In [1]: import numpy as np

In [2]: np.set_printoptions(suppress=True, linewidth=100)

In [3]: J = np.loadtxt("dump.csv", delimiter=",")

In [4]: print(J)
[[-1.  0.  0.  0.  0.  0.]
 [ 1.  0.  0.  0.  0.  0.]
 [-1. -3.  0.  0.  0.  0.]
 [ 0.  0. -1.  0.  0.  0.]
 [ 0.  0.  1.  0.  0.  0.]
 [ 0.  0. -1. -3.  0.  0.]
 [ 0.  0.  0.  0. -1.  0.]
 [ 0.  0.  0.  0.  1.  0.]
 [ 0.  0.  0.  0. -1. -3.]]

In [5]: x = np.array([4, 5, 5, -3, -2, 0])

In [6]: y = J @ x

In [7]: beta, lr = np.zeros(6), 1 / np.linalg.norm(J, 2) ** 2

In [8]: for i in range(5):
   ...:     beta -= lr * J.T @ (J @ beta - y)
   ...:     if i % 1 == 0: print(i, round(np.linalg.norm(J @ beta - y), 1))
   ...: 
0 6.9
1 5.7
2 4.8
3 3.9
4 3.3

In [9]: print(beta.round(1))
[ 3.4  5.3  2.9 -2.1 -1.3 -0.3]

In [10]: print(round(np.linalg.cond(J), 1))
2.4

In [11]: O, vecs = np.linalg.qr(J[:, :3])[0], np.linalg.qr(J[:, 3:])[0]

In [12]: sv = np.linalg.svd(O.T @ vecs, compute_uv=False)

In [13]: print((sv > 0.9).sum())
0

In [14]: print(round(np.linalg.norm(O @ O.T - vecs @ vecs.T, 2), 1))
1.0

In [15]: t = np.radians(15)

In [16]: r_ = np.eye(6)

In [17]: r_[4, 4] = r_[2, 2] = np.cos(t)

In [18]: r_[4, 2], r_[2, 4] = -np.sin(t), np.sin(t)

In [19]: print(r_.round(1))
[[ 1.   0.   0.   0.   0.   0. ]
 [ 0.   1.   0.   0.   0.   0. ]
 [ 0.   0.   1.   0.   0.3  0. ]
 [ 0.   0.   0.   1.   0.   0. ]
 [ 0.   0.  -0.3  0.   1.   0. ]
 [ 0.   0.   0.   0.   0.   1. ]]

In [20]: M2 = J @ r_.T

In [21]: print(M2.round(1))
[[-1.   0.   0.   0.   0.   0. ]
 [ 1.   0.   0.   0.   0.   0. ]
 [-1.  -3.   0.   0.   0.   0. ]
 [ 0.   0.  -1.   0.   0.3  0. ]
 [ 0.   0.   1.   0.  -0.3  0. ]
 [ 0.   0.  -1.  -3.   0.3  0. ]
 [ 0.   0.  -0.3  0.  -1.   0. ]
 [ 0.   0.   0.3  0.   1.   0. ]
 [ 0.   0.  -0.3  0.  -1.  -3. ]]

In [22]: print(np.allclose(np.linalg.norm(J, axis=1), np.linalg.norm(M2, axis=1)))
True
